% ipython --no-banner

In [1]: import numpy as np

In [2]: from numpy import linalg as LA

In [3]: np.set_printoptions(precision=3, suppress=True, linewidth=140, floatmode="fixed")

In [4]: A = np.load("a.npy")

In [5]: print(A)
[[ 0  0  0  0  0]
 [-1  0  0  0  0]
 [ 0  3  0  0  0]
 [ 0  0  0  3  0]
 [ 0  0  0  0  4]]

In [6]: np.allclose(A[:-1].T @ LA.lstsq(A[:-1].T, A[-1])[0], A[-1])
Out[6]: False

In [7]: M2 = np.array([[2, 2], [2, 1], [3, -3], [-2, 1], [3, 0]])

In [8]: np.einsum("ik,kj->ij", A, M2)
Out[8]: 
array([[ 0,  0],
       [-2, -2],
       [ 6,  3],
       [-6,  3],
       [12,  0]])

In [9]: np.einsum("ik,kj->ji", A, M2)
Out[9]: 
array([[ 0, -2,  6, -6, 12],
       [ 0, -2,  3,  3,  0]])

In [10]: np.einsum("ij->j", A)
Out[10]: array([-1,  3,  0,  3,  4])

In [11]: W0 = np.load("data.npy")

In [12]: W0
Out[12]: 
array([[  0.000, -10.000,   6.000,  -1.000],
       [ -8.000,  -8.000,  12.000,  -4.000],
       [-16.000, -26.000,  30.000,  -9.000],
       [-16.000, -26.000,  26.000,  -5.000]])

In [13]: print(np.count_nonzero(W0))
15

In [14]: np.diff(W0, axis=0)
Out[14]: 
array([[ -8.000,   2.000,   6.000,  -3.000],
       [ -8.000, -18.000,  18.000,  -5.000],
       [  0.000,   0.000,  -4.000,   4.000]])

In [15]: np.round(LA.svd(W0, compute_uv=False), 3) + 0
Out[15]: array([62.614,  6.392,  3.097,  0.000])

In [16]: W0.sum(axis=0)
Out[16]: array([-40.000, -70.000,  74.000, -19.000])

In [17]: W0.sum(axis=1)
Out[17]: array([ -5.000,  -8.000, -21.000, -21.000])

In [18]: W0 - W0[0]
Out[18]: 
array([[  0.000,   0.000,   0.000,   0.000],
       [ -8.000,   2.000,   6.000,  -3.000],
       [-16.000, -16.000,  24.000,  -8.000],
       [-16.000, -16.000,  20.000,  -4.000]])

In [19]: W0.shape
Out[19]: (4, 4)

In [20]: np.abs(W0).max()
Out[20]: np.float64(30.0)
